$ python -q
>>> import numpy as np
>>> import numpy.linalg as la
>>> np.set_printoptions(precision=1, suppress=True, linewidth=140, floatmode="fixed")
>>> tidy = lambda a: np.round(a, 1) + 0
>>> X, _ = la.qr(np.array([[-0.3, -0.9, -1.4, 1.7],
...     [-0.1, -0.5, 0.0, -1.6],
...     [0.4, 0.9, 1.9, -0.8],
...     [-0.1, 0.1, -0.1, -2.4]]))
>>> tidy(X)
array([[-0.6, -0.3, -0.1,  0.7],
       [-0.2, -0.5,  0.8, -0.3],
       [ 0.8, -0.2,  0.2,  0.6],
       [-0.2,  0.7,  0.6,  0.3]])
>>> vec = np.array([0, 2, 2, 1])
>>> rhs = X @ vec
>>> b, lr = np.zeros(4), 1 / la.norm(X, 2) ** 2
>>> for i in range(10):
...     b -= lr * X.T @ (X @ b - rhs)
...     if i % 2 == 0: print(i, round(la.norm(X @ b - rhs), 1))
... 
0 0.0
2 0.0
4 0.0
6 0.0
8 0.0
>>> tidy(la.cond(X))
np.float64(1.0)
>>> tidy(b)
array([0.0, 2.0, 2.0, 1.0])
>>> tidy(la.det(X))
np.float64(-1.0)
>>> rng = np.random.default_rng(68)
>>> M2 = X + rng.integers(-2, 3, (4, 3)) @ rng.integers(-2, 3, (3, 4))
>>> tidy(M2)
array([[-0.6, -0.3, -0.1,  0.7],
       [-5.2, -7.5, -0.2,  2.7],
       [-5.2, -7.2, -4.8,  0.6],
       [-5.2, -4.3, -2.4, -0.7]])
>>> la.matrix_rank(M2 - X, tol=1e-8)
np.int64(3)
>>> M2 - X
array([[ 0.0,  0.0,  0.0,  0.0],
       [-5.0, -7.0, -1.0,  3.0],
       [-6.0, -7.0, -5.0,  0.0],
       [-5.0, -5.0, -3.0, -1.0]])
>>> np.abs(M2 - X).sum(axis=1)
array([ 0.0, 16.0, 18.0, 14.0])
>>> tidy(la.svd(M2 - X, compute_uv=False))
array([15.4,  3.9,  1.0,  0.0])
>>> arr = np.array([[3, 0, 3, 0, 2, 1],
...     [3, 3, 1, 2, 2, 0],
...     [3, 0, 2, 1, 2, 0],
...     [3, 3, 1, 0, 1, 1],
...     [1, 0, 3, 3, 3, 1]])
>>> arr[1] = arr[2]
>>> arr
array([[3, 0, 3, 0, 2, 1],
       [3, 0, 2, 1, 2, 0],
       [3, 0, 2, 1, 2, 0],
       [3, 3, 1, 0, 1, 1],
       [1, 0, 3, 3, 3, 1]])
>>> # rank 4
>>> left, sig, Vt = la.svd(arr)
>>> evecs = Vt[:(sig > 1e-8).sum()]
>>> vec = arr[1] + -3 * arr[4] + rng.integers(2) * np.eye(6)[3]
>>> vec
array([ 0.0,  0.0, -7.0, -8.0, -7.0, -3.0])
>>> np.allclose(evecs.T @ evecs @ vec, vec)
True
>>> tidy(evecs.T @ evecs)
array([[ 0.9,  0.1,  0.1, -0.1,  0.2, -0.2],
       [ 0.1,  0.9, -0.2,  0.1,  0.0,  0.2],
       [ 0.1, -0.2,  0.6,  0.0,  0.3,  0.3],
       [-0.1,  0.1,  0.0,  0.8,  0.3, -0.2],
       [ 0.2,  0.0,  0.3,  0.3,  0.3,  0.0],
       [-0.2,  0.2,  0.3, -0.2,  0.0,  0.5]])
